$ python -q
>>> import numpy as np
>>> import numpy.linalg as la
>>> np.set_printoptions(precision=2, suppress=True, linewidth=100)
>>> def rd(a):
...     return np.round(a, 2) + 0
... 
>>> rng = np.random.default_rng(595600)
>>> theta = rng.uniform(0, 2 * np.pi, 25)
>>> Q, _ = la.qr(np.array([[-0.2, 0.6], [1.1, -2.1], [0.1, -0.1]]))
>>> X = 3 * np.c_[np.cos(theta), np.sin(theta)] @ Q.T
>>> rd(X)
array([[-2.77,  0.3 , -1.11],
       [-1.15, -2.61, -0.92],
       [ 1.74, -2.42,  0.32],
       [-2.53, -1.05, -1.23],
       [-2.64, -0.74, -1.22],
       [ 1.61,  2.3 ,  1.05],
       [ 2.15, -2.01,  0.56],
       [-0.3 , -2.92, -0.61],
       [-1.95, -1.98, -1.14],
       [ 2.28, -1.83,  0.65],
       [ 0.13,  2.95,  0.54],
       [-0.53, -2.87, -0.7 ],
       [ 2.77, -0.09,  1.14],
       [-2.76, -0.11, -1.17],
       [ 1.11, -2.79,  0.  ],
       [-2.65,  1.06, -0.93],
       [-2.77,  0.13, -1.13],
       [-2.04, -1.87, -1.16],
       [-2.52, -1.06, -1.23],
       [ 2.32,  1.46,  1.21],
       [-2.4 , -1.32, -1.22],
       [ 1.65,  2.27,  1.06],
       [-1.91, -2.02, -1.13],
       [ 0.92, -2.85, -0.09],
       [ 1.87, -2.31,  0.39]])
>>> t3 = np.stack([X, -2 * X, X[::-1]])
>>> t3.shape
(3, 25, 3)
>>> la.matrix_rank(t3.reshape(3, -1))
np.int64(2)
>>> B = np.array([[1]])
>>> Z = np.array([[2, 3, 2], [1, 3, 1], [0, 1, 0]])
>>> J = np.block([[B, np.zeros((1, 3))], [np.zeros((3, 1)), Z]])
>>> J
array([[1., 0., 0., 0.],
       [0., 2., 3., 2.],
       [0., 1., 3., 1.],
       [0., 0., 1., 0.]])
>>> labels = rng.permutation(4)
>>> labels
array([0, 2, 1, 3])
>>> B = J[labels][:, labels]
>>> rd(np.sort(np.abs(la.eigvals(B))))
array([0.  , 0.44, 1.  , 4.56])
>>> rd(la.det(B)), rd(la.det(J[labels]))
(np.float64(0.0), np.float64(0.0))
>>> np.diag(B)
array([1., 3., 2., 0.])
>>> B
array([[1., 0., 0., 0.],
       [0., 3., 1., 1.],
       [0., 3., 2., 2.],
       [0., 1., 0., 0.]])
>>> np.trace(B)
np.float64(6.0)
>>> left, sig, Vt = la.svd(J)
>>> rd(sig)
array([5.29, 1.  , 1.  , 0.  ])
>>> B = left[:, :3] @ np.diag(sig[:3]) @ Vt[:3]
>>> rd(np.abs(J - B).max())
np.float64(0.0)
>>> la.matrix_rank(J, rtol=0.05)
np.int64(3)
>>> x0 = np.array([0, 3, 1, -1])
>>> np.sign((J @ x0).round(6))
array([0., 1., 1., 1.])
>>> J @ np.eye(4)[2]
array([0., 3., 3., 1.])
>>> J @ x0
array([0., 7., 5., 1.])
>>> np.einsum("ij,j->i", J, x0)
array([0., 7., 5., 1.])
>>> (J @ x0).argmax()
np.int64(1)
>>> (J * x0).sum(axis=1)
array([0., 7., 5., 1.])
>>> la.norm(J @ x0) <= la.norm(J, 2) * la.norm(x0) + 1e-9
np.True_
>>> J * x0
array([[ 0.,  0.,  0., -0.],
       [ 0.,  6.,  3., -2.],
       [ 0.,  3.,  3., -1.],
       [ 0.,  0.,  1., -0.]])
>>> B = J + rng.integers(-2, 3, (4, 3)) @ rng.integers(-2, 3, (3, 4))
>>> B
array([[-5., -8., -2.,  4.],
       [ 0.,  3.,  2.,  4.],
       [-1., -2.,  3.,  1.],
       [ 2., -3.,  2., -2.]])
>>> B - J
array([[-6., -8., -2.,  4.],
       [ 0.,  1., -1.,  2.],
       [-1., -3.,  0.,  0.],
       [ 2., -3.,  1., -2.]])
>>> la.matrix_rank(B - J, tol=1e-8)
np.int64(3)
>>> rd(la.svd(B - J, compute_uv=False))
array([11.3 ,  4.93,  1.4 ,  0.  ])
